$ python -q
>>> import numpy as np
>>> np.set_printoptions(precision=3, suppress=True, linewidth=140)
>>> def tidy(a):
...     return np.round(a, 3) + 0
... 
>>> feats = np.load("out1.npy")
>>> print(feats)
[[4 5 3 4 3 0 2 2]
 [5 4 4 5 4 3 4 5]
 [3 4 2 1 2 3 4 1]
 [4 5 1 2 2 3 3 2]
 [3 4 2 2 0 4 3 0]
 [0 3 3 3 4 6 3 2]
 [2 4 4 3 3 3 4 4]
 [2 5 1 2 0 2 4 2]]
>>> u = np.array([-5, -4, 5, -4, -5, 0, -5, 0])
>>> out = feats + np.outer(u, np.eye(8)[0])
>>> print(np.linalg.matrix_rank(np.linalg.inv(out) - np.linalg.inv(feats), tol=1e-8))
1
>>> print(out)
[[-1.  5.  3.  4.  3.  0.  2.  2.]
 [ 1.  4.  4.  5.  4.  3.  4.  5.]
 [ 8.  4.  2.  1.  2.  3.  4.  1.]
 [ 0.  5.  1.  2.  2.  3.  3.  2.]
 [-2.  4.  2.  2.  0.  4.  3.  0.]
 [ 0.  3.  3.  3.  4.  6.  3.  2.]
 [-3.  4.  4.  3.  3.  3.  4.  4.]
 [ 2.  5.  1.  2.  0.  2.  4.  2.]]
>>> print(np.linalg.matrix_rank(out - feats))
1
>>> print(tidy(np.linalg.det(out) / np.linalg.det(feats)), tidy(1 + np.linalg.solve(feats, u)[0]))
0.304 0.304
>>> w, evecs = np.linalg.eigvalsh(feats)
Traceback (most recent call last):
  File "<python-input-11>", line 1, in <module>
    w, evecs = np.linalg.eigvalsh(feats)
    ^^^^^^^^
ValueError: too many values to unpack (expected 2)
>>> w, evecs = np.linalg.eigh(feats)
>>> print(tidy(np.linalg.eigvalsh(feats @ feats)))
[  0.414   2.804   3.67    5.074   7.539  30.503  33.375 582.62 ]
>>> print(tidy(w.sum()), np.trace(feats))
24.0 24
>>> vec = np.array([0, 2, -4, 5, -5, -3, -4, -3])
>>> print(np.linalg.norm(feats @ vec) <= np.linalg.norm(feats, 2) * np.linalg.norm(vec) + 1e-9)
True
>>> print((feats @ vec).argmax())
0
>>> print(feats @ np.eye(8)[2])
[3. 4. 2. 1. 2. 3. 4. 1.]
>>> print(feats @ vec)
[-11 -43 -33 -21 -14 -47 -45 -12]
>>> print(feats * vec)
[[  0  10 -12  20 -15   0  -8  -6]
 [  0   8 -16  25 -20  -9 -16 -15]
 [  0   8  -8   5 -10  -9 -16  -3]
 [  0  10  -4  10 -10  -9 -12  -6]
 [  0   8  -8  10   0 -12 -12   0]
 [  0   6 -12  15 -20 -18 -12  -6]
 [  0   8 -16  15 -15  -9 -16 -12]
 [  0  10  -4  10   0  -6 -16  -6]]
>>> print(np.sign((feats @ vec).round(6)))
[-1 -1 -1 -1 -1 -1 -1 -1]
>>> print(feats @ np.ones(8))
[23. 34. 20. 22. 18. 24. 27. 18.]
>>> print((feats * vec).sum(axis=1))
[-11 -43 -33 -21 -14 -47 -45 -12]
